$ python -q
>>> import numpy as np
>>> import numpy.linalg as la
>>> np.set_printoptions(precision=2, suppress=True, linewidth=120)
>>> rng = np.random.default_rng(26755)
>>> mat = np.array([[-1, -1, 1, -1, -1, 0],
...     [-1, 0, 1, -1, 0, -1],
...     [-1, 1, 2, 2, 2, 2],
...     [0, -1, -2, 0, 0, 2],
...     [0, -2, 1, 0, -2, 0],
...     [0, -2, -2, -1, 0, 1]]) * (rng.random((6, 6)) < 0.3)
>>> mat
array([[ 0, -1,  0, -1,  0,  0],
       [ 0,  0,  0,  0,  0,  0],
       [ 0,  1,  0,  0,  0,  0],
       [ 0, -1,  0,  0,  0,  0],
       [ 0,  0,  0,  0,  0,  0],
       [ 0,  0,  0, -1,  0,  0]])
>>> np.abs(np.diag(la.qr(mat)[1])) > 1e-9
array([False,  True, False,  True, False, False])
>>> round(float(np.trace(la.pinv(mat) @ mat)), 2)
2.0
>>> try:
...     la.inv(mat)
... except la.LinAlgError as e:
...     print(repr(e))
... 
LinAlgError('Singular matrix')
>>> print(la.lstsq(mat[:-1].T, mat[-1])[2])
2
>>> np.unique(mat.round(6), axis=0).shape
(5, 6)
>>> np.round(la.norm(mat, 2) / la.norm(mat), 2)
np.float64(0.85)
>>> print((mat != 0).astype(int))
[[0 1 0 1 0 0]
 [0 0 0 0 0 0]
 [0 1 0 0 0 0]
 [0 1 0 0 0 0]
 [0 0 0 0 0 0]
 [0 0 0 1 0 0]]
>>> np.sort(la.eigvals(mat).real)
array([0., 0., 0., 0., 0., 0.])
>>> (la.matrix_power((mat != 0) + (mat.T != 0) + np.eye(6), 6) > 0).astype(int)
array([[1, 1, 1, 1, 0, 1],
       [1, 1, 1, 1, 0, 1],
       [1, 1, 1, 1, 0, 1],
       [1, 1, 1, 1, 0, 1],
       [0, 0, 0, 0, 1, 0],
       [1, 1, 1, 1, 0, 1]])
>>> data = np.array([[8, 5, 9, 9, 5, 8],
...     [5, 10, 5, 8, 2, 5],
...     [9, 5, 6, 5, 9, 3],
...     [9, 8, 5, 10, 2, 6],
...     [5, 2, 9, 2, 2, 6],
...     [8, 5, 3, 6, 6, 10]])
>>> data
array([[ 8,  5,  9,  9,  5,  8],
       [ 5, 10,  5,  8,  2,  5],
       [ 9,  5,  6,  5,  9,  3],
       [ 9,  8,  5, 10,  2,  6],
       [ 5,  2,  9,  2,  2,  6],
       [ 8,  5,  3,  6,  6, 10]])
>>> M2 = la.invert(data)
Traceback (most recent call last):
  File "<python-input-17>", line 1, in <module>
    M2 = la.invert(data)
         ^^^^^^^^^
AttributeError: module 'numpy.linalg' has no attribute 'invert'
>>> M2 = la.inv(data)
>>> la.inv(M2)
array([[ 8.,  5.,  9.,  9.,  5.,  8.],
       [ 5., 10.,  5.,  8.,  2.,  5.],
       [ 9.,  5.,  6.,  5.,  9.,  3.],
       [ 9.,  8.,  5., 10.,  2.,  6.],
       [ 5.,  2.,  9.,  2.,  2.,  6.],
       [ 8.,  5.,  3.,  6.,  6., 10.]])
>>> np.allclose(M2, data.T)
False
>>> (np.abs(M2) > 1e-9).astype(int)
array([[1, 1, 1, 1, 1, 1],
       [1, 1, 1, 1, 1, 1],
       [1, 1, 1, 1, 1, 1],
       [1, 1, 1, 1, 1, 1],
       [1, 1, 1, 1, 1, 1],
       [1, 1, 1, 1, 1, 1]])
>>> np.round(la.cond(data), 2)
np.float64(18.46)
>>> np.round(data @ M2, 2) + 0
array([[1., 0., 0., 0., 0., 0.],
       [0., 1., 0., 0., 0., 0.],
       [0., 0., 1., 0., 0., 0.],
       [0., 0., 0., 1., 0., 0.],
       [0., 0., 0., 0., 1., 0.],
       [0., 0., 0., 0., 0., 1.]])
>>> round(float(la.det(data) * la.det(M2)), 2)
1.0
>>> la.det(data) * M2
array([[-15960., -12088.,   4952.,  19522.,   8322.,    620.],
       [-12088.,  13256.,   2488.,  -2654.,   4054.,   1456.],
       [  4952.,   2488.,    752.,  -3966.,   6414.,  -6900.],
       [ 19522.,  -2654.,  -3966.,     86., -13834.,  -4852.],
       [  8322.,   4054.,   6414., -13834.,  -7994.,   2488.],
       [   620.,   1456.,  -6900.,  -4852.,   2488.,  10136.]])
>>> np.all(la.eigvalsh(data) > 0)
np.False_
>>> try:
...     la.cholesky(data)
... except la.LinAlgError as e:
...     print(e)
... 
Matrix is not positive definite
>>> evals, evecs = la.eigh(data)
>>> np.abs(evecs[:, -1])
array([0.48, 0.39, 0.39, 0.45, 0.29, 0.42])
>>> print(la.eigvalsh(data + 2 * np.eye(6)))
[-4.84 -0.03  5.11  7.65 10.59 39.52]
>>> evals
array([-6.84, -2.03,  3.11,  5.65,  8.59, 37.52])
>>> np.allclose(data, data.T)
True
>>> print(data @ data)
[[340 257 265 305 207 280]
 [257 243 198 264 140 215]
 [265 198 257 237 155 229]
 [305 264 237 310 166 259]
 [207 140 155 166 154 161]
 [280 215 229 259 161 270]]
>>> np.sort(np.abs(la.eigvals(data)))
array([ 2.03,  3.11,  5.65,  6.84,  8.59, 37.52])
>>> O, r_ = la.qr(data)
>>> O @ r_
array([[ 8.,  5.,  9.,  9.,  5.,  8.],
       [ 5., 10.,  5.,  8.,  2.,  5.],
       [ 9.,  5.,  6.,  5.,  9.,  3.],
       [ 9.,  8.,  5., 10.,  2.,  6.],
       [ 5.,  2.,  9.,  2.,  2.,  6.],
       [ 8.,  5.,  3.,  6.,  6., 10.]])
>>> np.abs(np.diag(r_))
array([18.44,  6.98,  7.1 ,  3.66,  4.04,  5.83])
>>> M2 = np.array([[4, 4], [5, 1]])
>>> W0 = M2 + M2.T
>>> print(W0)
[[8 9]
 [9 2]]
>>> evals, evecs = la.eig(W0)
>>> print(np.sort(la.eigvals(W0 @ W0)))
[ 20.13 209.87]
>>> np.prod(evals)
np.float64(-65.0)
>>> np.round(W0 @ evecs[:, 0] - evals[0] * evecs[:, 0], 2) + 0
array([0., 0.])
>>> feats = np.loadtxt("sample8.csv", delimiter=",")
>>> feats
array([[0., 1., 0., 1.],
       [1., 0., 0., 1.],
       [0., 0., 0., 0.],
       [1., 1., 0., 0.]])
>>> rank = la.matrix_rank(feats)
>>> rank
np.int64(3)
>>> null = la.svd(feats)[2][rank:].T
>>> feats @ null
array([[0.],
       [0.],
       [0.],
       [0.]])
>>> np.allclose(feats @ null, 0)
True
>>> feats[:, 4]
Traceback (most recent call last):
  File "<python-input-52>", line 1, in <module>
    feats[:, 4]
    ~~~~~^^^^^^
IndexError: index 4 is out of bounds for axis 1 with size 4
>>> feats - feats[0]
array([[ 0.,  0.,  0.,  0.],
       [ 1., -1.,  0.,  0.],
       [ 0., -1.,  0., -1.],
       [ 1.,  0.,  0., -1.]])
>>> np.diff(feats, axis=0)
array([[ 1., -1.,  0.,  0.],
       [-1.,  0.,  0., -1.],
       [ 1.,  1.,  0.,  0.]])
>>> np.unravel_index(np.abs(feats).argmax(), feats.shape)
(np.int64(0), np.int64(1))
>>> feats[4]
Traceback (most recent call last):
  File "<python-input-56>", line 1, in <module>
    feats[4]
    ~~~~~^^^
IndexError: index 4 is out of bounds for axis 0 with size 4
>>> feats.sum(axis=0)
array([2., 2., 0., 2.])
>>> round(la.norm(feats), 2)
np.float64(2.45)
>>> feats.sum(axis=1)
array([2., 2., 0., 2.])
>>> np.abs(feats).max()
np.float64(1.0)
>>> J = np.loadtxt("mat.csv", delimiter=",")
>>> J
array([[2., 3., 3.],
       [4., 6., 6.],
       [6., 9., 9.],
       [4., 6., 6.],
       [4., 6., 6.]])
>>> J @ la.pinv(J) @ J
array([[2., 3., 3.],
       [4., 6., 6.],
       [6., 9., 9.],
       [4., 6., 6.],
       [4., 6., 6.]])
>>> np.unique(J.round(6), axis=0).shape
(3, 3)
>>> la.lstsq(J[:-1].T, J[-1])[2]
np.int32(1)
>>> try:
...     la.inv(J)
... except la.LinAlgError as e:
...     print(repr(e))
... 
LinAlgError('Last 2 dimensions of the array must be square')
>>> T = np.stack([J, -1 * J, J[::-1]])
>>> print((T @ J.T).shape)
(3, 5, 5)
>>> [round(float(x), 2) for x in la.svd(J, compute_uv=False)[:3]]
[22.0, 0.0, 0.0]
>>> round(la.norm(J, 2) / la.norm(J), 2)
np.float64(1.0)
>>> np.argsort(-la.norm(J, axis=0).round(6), kind="stable")[:3]
array([1, 2, 0])
>>> U, sigma, VT = la.svd(J)
>>> evecs = VT[:(sigma > 1e-8).sum()]
>>> vec = J[0] + 3 * J[3] + rng.integers(2) * np.eye(3)[2]
>>> vec
array([14., 21., 21.])
>>> np.diag(evecs.T @ evecs)
array([0.18, 0.41, 0.41])
>>> print(la.matrix_rank(np.vstack([J, vec])))
1
>>> rank = la.matrix_rank(J)
>>> rank
np.int64(1)
>>> null = la.svd(J)[2][rank:].T
>>> [int(la.matrix_rank(J[:i])) for i in range(1, len(J) + 1)]
[1, 1, 1, 1, 1]
>>> np.round(J @ null, 2) + 0
array([[0., 0.],
       [0., 0.],
       [0., 0.],
       [0., 0.],
       [0., 0.]])
>>> print(null @ null.T)
[[ 0.82 -0.27 -0.27]
 [-0.27  0.59 -0.41]
 [-0.27 -0.41  0.59]]
>>> print([int(la.matrix_rank(np.delete(J, i, axis=0))) for i in range(5)])
[1, 1, 1, 1, 1]
>>> print(la.matrix_rank(J.T @ J), la.matrix_rank(J @ J.T))
1 1
>>> np.allclose(J @ null, 0)
True
>>> [int(la.matrix_rank(J[:, :j + 1])) for j in range(3)]
[1, 1, 1]
>>> X = np.loadtxt("layer14.csv", delimiter=",")
>>> X
array([[  7.88,   1.19,  -6.02,   3.22,  -0.2 ,  -6.95],
       [  8.84,  -5.84, -14.73,   1.85,   3.92,   4.17],
       [ 18.3 ,  -7.02,  -1.91,   9.31,   7.9 ,   1.98],
       [ -0.71,  -6.45,   7.28,  -4.46,   5.17, -10.49],
       [ -7.27,  -3.57, -10.28,  -1.22,   1.88,  -2.89],
       [  3.83,  -7.37,  -2.29,   7.15,   1.88,  -7.73],
       [  3.01,  -4.01,   5.33, -17.54, -15.69,   1.04],
       [ -5.22,  17.63,  10.39,  -0.82,   5.18,  -4.73],
       [  4.51,   5.78,  -2.06,  13.3 , -10.3 ,  16.02],
       [  5.24,  -5.28,   5.05,  18.48,  13.72,   0.92],
       [ -0.7 ,  -1.38,  17.91, -11.13,   0.07,  11.62],
       [  0.34,  -5.96,   2.03, -17.2 ,  -1.39,  12.04],
       [  0.07,   5.68,  -3.58,  -3.86,  -1.4 , -10.66],
       [ -4.91,   0.02,  -0.39,  -0.92,  -2.66,   1.57],
       [ -5.21,  -2.69,  -3.68,  -1.67,   3.14,   1.06],
       [  0.42,   4.81,  -9.15,  -3.1 ,  -3.76,  -0.07],
       [  0.38,   1.03,  -0.18, -14.63,  -4.04,  -2.97],
       [  5.18,   6.36,  -0.43,  -5.58,   9.09,  -2.82],
       [ -3.41,  14.37,  -1.17,  -6.65,  -8.46,  -0.27],
       [  2.23,  20.25,  -6.45,   6.32, -22.32,   6.45]])
>>> O, r_ = la.qr(X)
>>> np.round(O.T @ O, 2) + 0
array([[1., 0., 0., 0., 0., 0.],
       [0., 1., 0., 0., 0., 0.],
       [0., 0., 1., 0., 0., 0.],
       [0., 0., 0., 1., 0., 0.],
       [0., 0., 0., 0., 1., 0.],
       [0., 0., 0., 0., 0., 1.]])
>>> np.trace(O @ O.T)
np.float64(6.0)
>>> print(np.round(abs(r_[0, 0]), 2), round(float(la.norm(X[:, 0])), 2))
26.89 26.89
>>> np.allclose(r_.T @ r_, X.T @ X)
True
>>> idx = rng.permutation(6)
>>> M2 = X[:, idx] * rng.choice([-1, 1], 6)
>>> print(M2)
[[  3.22  -6.95   6.02  -7.88   1.19   0.2 ]
 [  1.85   4.17  14.73  -8.84  -5.84  -3.92]
 [  9.31   1.98   1.91 -18.3   -7.02  -7.9 ]
 [ -4.46 -10.49  -7.28   0.71  -6.45  -5.17]
 [ -1.22  -2.89  10.28   7.27  -3.57  -1.88]
 [  7.15  -7.73   2.29  -3.83  -7.37  -1.88]
 [-17.54   1.04  -5.33  -3.01  -4.01  15.69]
 [ -0.82  -4.73 -10.39   5.22  17.63  -5.18]
 [ 13.3   16.02   2.06  -4.51   5.78  10.3 ]
 [ 18.48   0.92  -5.05  -5.24  -5.28 -13.72]
 [-11.13  11.62 -17.91   0.7   -1.38  -0.07]
 [-17.2   12.04  -2.03  -0.34  -5.96   1.39]
 [ -3.86 -10.66   3.58  -0.07   5.68   1.4 ]
 [ -0.92   1.57   0.39   4.91   0.02   2.66]
 [ -1.67   1.06   3.68   5.21  -2.69  -3.14]
 [ -3.1   -0.07   9.15  -0.42   4.81   3.76]
 [-14.63  -2.97   0.18  -0.38   1.03   4.04]
 [ -5.58  -2.82   0.43  -5.18   6.36  -9.09]
 [ -6.65  -0.27   1.17   3.41  14.37   8.46]
 [  6.32   6.45   6.45  -2.23  20.25  22.32]]
>>> U, _, VT = la.svd(X.T @ M2)
>>> print(idx)
[3 5 2 0 1 4]
>>> np.round(la.lstsq(X, M2)[0], 2) + 0
array([[ 0.,  0.,  0., -1.,  0.,  0.],
       [ 0.,  0.,  0.,  0.,  1.,  0.],
       [ 0.,  0., -1.,  0.,  0.,  0.],
       [ 1.,  0.,  0.,  0.,  0.,  0.],
       [ 0.,  0.,  0.,  0.,  0., -1.],
       [ 0.,  1.,  0.,  0.,  0.,  0.]])
>>> idx = X[:, 1] > np.median(X[:, 1])
>>> f = X[idx].mean(axis=0) - X[~idx].mean(axis=0)
>>> f
array([-1.85, 12.67, -2.38,  0.37, -5.95, -1.61])
>>> ((X - X.mean(axis=0)) @ f > 0).astype(int)
array([1, 0, 0, 0, 0, 0, 0, 1, 1, 0, 0, 0, 1, 1, 0, 1, 1, 1, 1, 1])
>>> d = la.norm(X[:, None] - X[None], axis=-1)
>>> print(d[8].round(6).argsort(kind="stable")[:4])
[ 8 19 13 15]
>>> d[:5, :5]
array([[ 0.  , 16.39, 19.37, 20.23, 17.63],
       [16.39,  0.  , 18.21, 28.85, 18.65],
       [19.37, 18.21,  0.  , 28.26, 30.11],
       [20.23, 28.85, 28.26,  0.  , 20.95],
       [17.63, 18.65, 30.11, 20.95,  0.  ]])
>>> (d + 1e9 * np.eye(20)).round(6).argmin(axis=1)
array([ 5,  0,  1,  5, 14,  0, 16, 18, 19,  2, 11, 16, 15, 14, 13, 13, 12, 12, 15, 18])
>>> F = np.load("dump.npy")
>>> F
array([[-2.54, -3.58,  0.05],
       [ 0.66,  3.93,  3.13],
       [-4.87, -1.7 , -4.97],
       [-1.73, -2.56, -0.78],
       [-1.09, -2.66,  4.31],
       [ 1.21, -2.62, -1.54],
       [-5.75,  3.04, -1.8 ],
       [-0.83,  3.98,  8.41],
       [ 3.62, -3.04, -1.81],
       [ 1.67, -0.43,  0.25],
       [ 2.85,  1.38,  6.07]])
>>> idx = F[:, 0] > np.median(F[:, 0])
>>> f = F[idx].mean(axis=0) - F[~idx].mean(axis=0)
>>> idx.astype(int)
array([0, 1, 0, 0, 0, 1, 0, 0, 1, 1, 1])
>>> ((F - F.mean(axis=0)) @ f > 0).astype(int)
array([0, 1, 0, 0, 0, 1, 0, 1, 1, 1, 1])
>>> f
array([4.8 , 0.42, 0.35])
>>> M2 = np.array([[-3, 0], [5, -3], [5, 1]])
>>> arr = np.kron(np.eye(3, dtype=int), M2)
>>> print(arr)
[[-3  0  0  0  0  0]
 [ 5 -3  0  0  0  0]
 [ 5  1  0  0  0  0]
 [ 0  0 -3  0  0  0]
 [ 0  0  5 -3  0  0]
 [ 0  0  5  1  0  0]
 [ 0  0  0  0 -3  0]
 [ 0  0  0  0  5 -3]
 [ 0  0  0  0  5  1]]
>>> M2 = np.array([[-3, 2, 9],
...     [-5, 7, -6],
...     [-5, 1, -3],
...     [-5, -7, -3],
...     [9, 4, 9],
...     [-7, 5, -1]])
>>> np.vstack([mat, M2.T]).shape
(9, 6)
>>> la.matrix_rank(np.vstack([mat, M2.T]))
np.int64(5)
>>> np.einsum("ik,kj->ij", mat, M2)
array([[10,  0,  9],
       [ 0,  0,  0],
       [-5,  7, -6],
       [ 5, -7,  6],
       [ 0,  0,  0],
       [ 5,  7,  3]])
